$ ipython --no-banner

In [1]: import numpy as np

In [2]: np.set_printoptions(precision=2, suppress=True, linewidth=120)

In [3]: X = np.array([[0, 1], [1, 0]])

In [4]: X
Out[4]: 
array([[0, 1],
       [1, 0]])

In [5]: # orthonormal columns

In [6]: O, V = np.linalg.qr(X[:, :1])[0], np.linalg.qr(X[:, 1:])[0]

In [7]: sig = np.linalg.svd(O.T @ V, compute_uv=False)

In [8]: np.degrees(np.arccos(sig.clip(0, 1)))
Out[8]: array([90.])

In [9]: sig
Out[9]: array([0.])

In [10]: A2 = np.linalg.inv(X)

In [11]: np.allclose(A2, X.T)
Out[11]: True

In [12]: np.linalg.det(X) * A2
Out[12]: 
array([[-0., -1.],
       [-1., -0.]])

In [13]: np.round(np.linalg.det(X) * np.linalg.det(A2), 2)
Out[13]: np.float64(1.0)

In [14]: A2 = np.array([[-2, -5], [7, 6]])

In [15]: print(np.linalg.matrix_rank(np.vstack([X, A2.T])))
2

In [16]: print(np.einsum("ik,kj->ji", X, A2))
[[ 7 -2]
 [ 6 -5]]

In [17]: A2.T @ X.T
Out[17]: 
array([[ 7, -2],
       [ 6, -5]])

In [18]: u = np.array([3, 7])

In [19]: A2 = X + np.outer(u, np.eye(2)[0])

In [20]: np.linalg.matrix_rank(np.linalg.inv(A2) - np.linalg.inv(X), tol=1e-8)
Out[20]: np.int64(1)

In [21]: np.linalg.matrix_rank(A2 - X)
Out[21]: np.int64(1)

In [22]: J = np.load("block11.npy")

In [23]: J
Out[23]: 
array([[0, 4, 0, 4],
       [0, 0, 0, 2],
       [3, 0, 2, 2],
       [3, 4, 2, 3]])

In [24]: np.kron(np.eye(2, dtype=int), J)
Out[24]: 
array([[0, 4, 0, 4, 0, 0, 0, 0],
       [0, 0, 0, 2, 0, 0, 0, 0],
       [3, 0, 2, 2, 0, 0, 0, 0],
       [3, 4, 2, 3, 0, 0, 0, 0],
       [0, 0, 0, 0, 0, 4, 0, 4],
       [0, 0, 0, 0, 0, 0, 0, 2],
       [0, 0, 0, 0, 3, 0, 2, 2],
       [0, 0, 0, 0, 3, 4, 2, 3]])

In [25]: round(np.linalg.det(2 * J), 2), np.round(np.linalg.det(J), 2)
Out[25]: (np.float64(0.0), np.float64(0.0))

In [26]: np.round(np.linalg.eigvals(J), 2) + 0
Out[26]: array([ 7.53,  0.  , -0.53, -2.  ])

In [27]: np.round(np.linalg.eigvals(J).sum().real, 2)
Out[27]: np.float64(5.0)

In [28]: round(float(np.linalg.det(J.T)), 2)
Out[28]: -0.0

In [29]: print(np.round(np.poly(J), 2) + 0)
[  1.  -5. -18.  -8.   0.]

In [30]: Uu, sig, VT = np.linalg.svd(J)

In [31]: np.argmax(sig[:-1] / (sig[1:] + 1e-6)) + 1
Out[31]: np.int64(3)

In [32]: A2 = Uu[:, :3] @ np.diag(sig[:3]) @ VT[:3]

In [33]: print(round(np.abs(J - A2).max(), 2))
0.0

In [34]: np.linalg.matrix_rank(A2)
Out[34]: np.int64(3)

In [35]: round(np.linalg.norm(J - A2) / np.linalg.norm(J), 2)
Out[35]: np.float64(0.0)

In [36]: np.round(np.linalg.norm(J - A2, 2), 2), round(float(sig[3]), 2)
Out[36]: (np.float64(0.0), 0.0)

In [37]: np.unique(J.round(6), axis=0).shape
Out[37]: (4, 4)

In [38]: np.abs(np.diag(np.linalg.qr(J)[1])) > 1e-9
Out[38]: array([ True,  True, False,  True])

In [39]: np.allclose(J[:-1].T @ np.linalg.lstsq(J[:-1].T, J[-1])[0], J[-1])
Out[39]: True

In [40]: np.round(J @ np.linalg.pinv(J) @ J, 2) + 0
Out[40]: 
array([[0., 4., 0., 4.],
       [0., 0., 0., 2.],
       [3., 0., 2., 2.],
       [3., 4., 2., 3.]])

In [41]: F = np.load("w.npy")

In [42]: F
Out[42]: 
array([[-3.93,  0.32,  2.89,  1.03],
       [ 0.  , -4.46, -0.3 ,  2.25],
       [-1.64,  1.65, -3.41,  2.82],
       [ 2.62,  1.52,  2.21,  3.31]])

In [43]: round(float(np.linalg.norm(F[1], 1)), 2), np.round(np.linalg.norm(F[1], np.inf), 2)
Out[43]: (7.01, np.float64(4.46))

In [44]: np.linalg.norm(F, axis=1)
Out[44]: array([5., 5., 5., 5.])

In [45]: round(float(F[1] @ F[2]), 2)
Out[45]: -0.0

In [46]: print(np.linalg.norm(F, axis=0))
[5. 5. 5. 5.]

In [47]: u = np.array([0, 1, 2, -1])

In [48]: A2 = F + np.outer(u, np.eye(4)[2])

In [49]: np.round(np.linalg.det(A2) / np.linalg.det(F), 2), np.round(1 + np.linalg.solve(F, u)[2], 2)
Out[49]: (np.float64(0.63), np.float64(0.63))

In [50]: print(A2)
[[-3.93  0.32  2.89  1.03]
 [ 0.   -4.46  0.7   2.25]
 [-1.64  1.65 -1.41  2.82]
 [ 2.62  1.52  1.21  3.31]]

In [51]: print(np.linalg.matrix_rank(A2 - F))
1

In [52]: print(A2.ravel(order="F"))
[-3.93  0.   -1.64  2.62  0.32 -4.46  1.65  1.52  2.89  0.7  -1.41  1.21  1.03  2.25  2.82  3.31]

In [53]: A2.reshape(-1, 2)
Out[53]: 
array([[-3.93,  0.32],
       [ 2.89,  1.03],
       [ 0.  , -4.46],
       [ 0.7 ,  2.25],
       [-1.64,  1.65],
       [-1.41,  2.82],
       [ 2.62,  1.52],
       [ 1.21,  3.31]])

In [54]: T = A2.reshape(4, 2, -1)

In [55]: T[:, 0]
Out[55]: 
array([[-3.93,  0.32],
       [ 0.  , -4.46],
       [-1.64,  1.65],
       [ 2.62,  1.52]])

In [56]: T.sum(axis=1)
Out[56]: 
array([[-1.04,  1.36],
       [ 0.7 , -2.21],
       [-3.05,  4.47],
       [ 3.83,  4.83]])

In [57]: np.einsum("ihd,ihd->ih", T, T)
Out[57]: 
array([[15.56,  9.44],
       [19.87,  5.53],
       [ 5.41,  9.93],
       [ 9.17, 12.42]])

In [58]: print(T.transpose(1, 0, 2))
[[[-3.93  0.32]
  [ 0.   -4.46]
  [-1.64  1.65]
  [ 2.62  1.52]]

 [[ 2.89  1.03]
  [ 0.7   2.25]
  [-1.41  2.82]
  [ 1.21  3.31]]]

In [59]: rng = np.random.default_rng(911)

In [60]: idx = rng.permutation(4)

In [61]: A2 = F[:, idx] * rng.choice([-1, 1], 4)

In [62]: A2
Out[62]: 
array([[-1.03,  0.32,  2.89, -3.93],
       [-2.25, -4.46, -0.3 ,  0.  ],
       [-2.82,  1.65, -3.41, -1.64],
       [-3.31,  1.52,  2.21,  2.62]])

In [63]: Uu, _, VT = np.linalg.svd(F.T @ A2)

In [64]: np.round(Uu @ VT, 2) + 0
Out[64]: 
array([[ 0.,  0.,  0.,  1.],
       [ 0.,  1.,  0.,  0.],
       [ 0.,  0.,  1.,  0.],
       [-1.,  0.,  0.,  0.]])

In [65]: O, V = np.linalg.qr(A2[:, :3])[0], np.linalg.qr(A2[:, 3:])[0]

In [66]: sig = np.linalg.svd(O.T @ V, compute_uv=False)

In [67]: print((sig > 0.9).sum())
0

In [68]: sig.round(2) + 0
Out[68]: array([0.])

In [69]: np.round(np.linalg.norm(O @ O.T - V @ V.T, 2), 2)
Out[69]: np.float64(1.0)

In [70]: M = np.array([[-9.3, -10.08, -16.61, -7.25],
    ...:     [-8.93, -0.01, -9.21, 3.21],
    ...:     [-3.24, -12.42, -12.08, -12.06],
    ...:     [-8.82, -9.39, -16.42, -6.99]])

In [71]: print(M)
[[ -9.3  -10.08 -16.61  -7.25]
 [ -8.93  -0.01  -9.21   3.21]
 [ -3.24 -12.42 -12.08 -12.06]
 [ -8.82  -9.39 -16.42  -6.99]]

In [72]: w, V = np.linalg.eig(M)

In [73]: np.round(np.sort(np.linalg.eigvals(M @ M)), 2) + 0
Out[73]: array([   0.  ,    0.37,   48.8 , 1212.19])

In [74]: w
Out[74]: array([-34.82,   6.99,  -0.61,   0.06])

In [75]: np.sort(np.linalg.eigvals(M.T))
Out[75]: array([-34.82,  -0.61,   0.06,   6.99])

In [76]: def softmax(z):
    ...:     e = np.exp(z - z.max(axis=-1, keepdims=True))
    ...:     return e / e.sum(axis=-1, keepdims=True)
    ...: 

In [77]: np.round(softmax(10 * M[0]), 2) + 0
Out[77]: array([0., 0., 0., 1.])

In [78]: S = M @ M.T / np.sqrt(4)

In [79]: softmax(S).round(6).argmax(axis=1)
Out[79]: array([0, 0, 2, 0])

In [80]: np.round(softmax(S + np.triu(np.full(S.shape, -np.inf), 1)), 2) + 0
Out[80]: 
array([[1., 0., 0., 0.],
       [1., 0., 0., 0.],
       [0., 0., 1., 0.],
       [1., 0., 0., 0.]])

In [81]: Uu, sig, VT = np.linalg.svd(M)

In [82]: np.argmax(sig[:-1] / (sig[1:] + 1e-6)) + 1
Out[82]: np.int64(2)

In [83]: A2 = Uu[:, :2] @ np.diag(sig[:2]) @ VT[:2]

In [84]: np.linalg.matrix_rank(M, rtol=0.05)
Out[84]: np.int64(2)

In [85]: round(np.abs(M - A2).max(), 2)
Out[85]: np.float64(0.19)

In [86]: np.linalg.matrix_rank(A2)
Out[86]: np.int64(2)

In [87]: np.linalg.matrix_rank(M, rtol=0.1)
Out[87]: np.int64(2)

In [88]: np.abs(np.linalg.svd(M)[2][-1])
Out[88]: array([0.46, 0.55, 0.22, 0.66])

In [89]: np.linalg.cond(M) > 100
Out[89]: np.True_

In [90]: A = np.load("out4.npy")

In [91]: print(A)
[[ 15   6  -5  -7]
 [-18  -3   6  -7]
 [  3  -1  -1   4]]

In [92]: round(float(np.linalg.norm(A, 2) / np.linalg.norm(A)), 2)
Out[92]: 0.92

In [93]: print(np.linalg.cond(A) > 100)
False

In [94]: A2 = np.array([[3, 5, 7], [6, 4, 7], [9, 6, 1], [-9, -3, -7]])

In [95]: np.einsum("ik,kj->ji", A, A2)
Out[95]: 
array([[ 99,  45, -42],
       [ 90, -45,  -7],
       [191, -92, -15]])

In [96]: np.linalg.matrix_rank(A @ A2)
Out[96]: np.int64(3)

In [97]: np.einsum("ik,kj->ij", A, A2)
Out[97]: 
array([[ 99,  90, 191],
       [ 45, -45, -92],
       [-42,  -7, -15]])

In [98]: np.einsum("ij->j", A)
Out[98]: array([  0,   2,   0, -10])

In [99]: feats = np.array([[-1, 0], [2, 1]])

In [100]: feats
Out[100]: 
array([[-1,  0],
       [ 2,  1]])

In [101]: # triangular, det is the product of the diagonal

In [102]: O, V = np.linalg.qr(feats[:, :1])[0], np.linalg.qr(feats[:, 1:])[0]

In [103]: sig = np.linalg.svd(O.T @ V, compute_uv=False)

In [104]: sig
Out[104]: array([0.89])

In [105]: np.degrees(np.arccos(sig.clip(0, 1)))
Out[105]: array([26.57])

In [106]: np.prod(np.diag(feats)), np.round(np.linalg.det(feats), 2)
Out[106]: (np.int64(-1), np.float64(-1.0))

In [107]: np.linalg.matrix_rank(feats - feats[0, 0] * np.eye(2))
Out[107]: np.int64(1)

In [108]: np.sort(np.linalg.eigvals(feats))
Out[108]: array([-1.,  1.])

In [109]: np.linalg.svd(feats, compute_uv=False)
Out[109]: array([2.41, 0.41])

In [110]: print(np.diff(feats, axis=0))
[[3 1]]

In [111]: round(float(np.linalg.norm(feats)), 2)
Out[111]: 2.45

In [112]: feats.sum(axis=0)
Out[112]: array([1, 1])

In [113]: print(np.abs(feats).max())
2

In [114]: print(round(np.linalg.det(feats), 2))
-1.0

In [115]: round(np.abs(np.linalg.eigvals(feats)).max(), 2)
Out[115]: np.float64(1.0)

In [116]: (feats + feats.T) / 2
Out[116]: 
array([[-1.,  1.],
       [ 1.,  1.]])

In [117]: (feats - feats.T) / 2
Out[117]: 
array([[ 0., -1.],
       [ 1.,  0.]])

In [118]: E = rng.normal(size=(19, 3)) + 5 * np.array([0, 5, 1])

In [119]: E
Out[119]: 
array([[ 0.55, 26.35,  5.68],
       [-0.52, 24.62,  6.51],
       [ 1.01, 23.14,  4.84],
       [-0.2 , 24.17,  5.96],
       [-0.09, 25.7 ,  4.75],
       [-0.42, 24.29,  5.19],
       [-0.22, 23.11,  2.59],
       [ 0.2 , 27.03,  5.26],
       [ 0.55, 24.44,  4.53],
       [ 1.96, 24.73,  5.41],
       [-0.04, 24.49,  4.09],
       [ 1.11, 26.06,  5.32],
       [-0.73, 25.16,  4.66],
       [ 1.76, 25.43,  5.12],
       [ 0.49, 24.55,  4.62],
       [-0.2 , 25.29,  4.16],
       [-0.84, 24.1 ,  4.68],
       [ 1.13, 24.24,  5.61],
       [ 0.01, 26.5 ,  5.14]])

In [120]: vec = np.array([7, 3, 5])

In [121]: rhs = E @ vec

In [122]: np.round(np.linalg.pinv(E) @ E, 2) + 0
Out[122]: 
array([[1., 0., 0.],
       [0., 1., 0.],
       [0., 0., 1.]])

In [123]: print(np.linalg.lstsq(E, rhs)[0])
[7. 3. 5.]

In [124]: rhs = rhs + 0.1 * rng.normal(size=19)

In [125]: rhs
Out[125]: 
array([111.45, 102.89, 100.71, 101.11, 100.34,  95.89,  80.77, 108.81,  99.94, 115.03,  93.6 , 112.58,  93.6 , 114.14,
       100.37,  95.24,  89.88, 108.74, 105.24])

In [126]: coef, *_ = np.linalg.lstsq(E, rhs)

In [127]: coef.round()
Out[127]: array([7., 3., 5.])

In [128]: coef
Out[128]: array([7.  , 3.  , 5.03])

In [129]: round(np.linalg.norm(rhs - E @ coef), 2)
Out[129]: np.float64(0.33)

In [130]: [round(float(np.linalg.norm(np.linalg.solve(E.T @ E + lam * np.eye(3), E.T @ rhs))), 2) for lam in (0, 1, 10, 100)]
Out[130]: [9.13, 8.61, 6.13, 4.08]

In [131]: u = np.array([-6, 7])

In [132]: np.correlate(E[5], E[8], "full")
Out[132]: array([ -1.89,  99.74, 617.02, 140.28,   2.87])

In [133]: print(np.convolve(E[5], u))
[   2.51 -148.68  138.9    36.33]

In [134]: D = np.linalg.norm(E[:, None] - E[None], axis=-1)

In [135]: D.mean(axis=1).argmax()
Out[135]: np.int64(6)

In [136]: np.linalg.matrix_rank(D ** 2)
Out[136]: np.int64(5)

In [137]: np.flatnonzero(D[13] < D.mean() / 2)
Out[137]: array([ 9, 11, 13])

In [138]: (D + 1e9 * np.eye(19)).round(6).argmin(axis=1)
Out[138]: array([11,  3, 17,  1, 15, 16, 10, 18, 14, 13,  8,  0, 15,  9,  8,  4,  5,  9,  7])

In [139]: D[13].round(6).argsort(kind="stable")[:4]
Out[139]: array([13,  9, 11, 17])

In [140]: arr = np.load("case11.npy")

In [141]: arr
Out[141]: 
array([[1, 0, 2, 2],
       [0, 0, 0, 0],
       [0, 0, 0, 2],
       [0, 0, 0, 0]])

In [142]: # rows 1 and 3 are equal

In [143]: np.allclose(arr[:-1].T @ np.linalg.lstsq(arr[:-1].T, arr[-1])[0], arr[-1])
Out[143]: True

In [144]: np.round(arr @ np.linalg.pinv(arr) @ arr, 2) + 0
Out[144]: 
array([[1., 0., 2., 2.],
       [0., 0., 0., 0.],
       [0., 0., 0., 2.],
       [0., 0., 0., 0.]])

In [145]: idx = rng.permutation(4)

In [146]: idx
Out[146]: array([3, 0, 2, 1])

In [147]: A2 = arr[idx][:, idx]

In [148]: np.allclose(A2, arr)
Out[148]: False

In [149]: np.trace(A2)
Out[149]: np.int64(1)
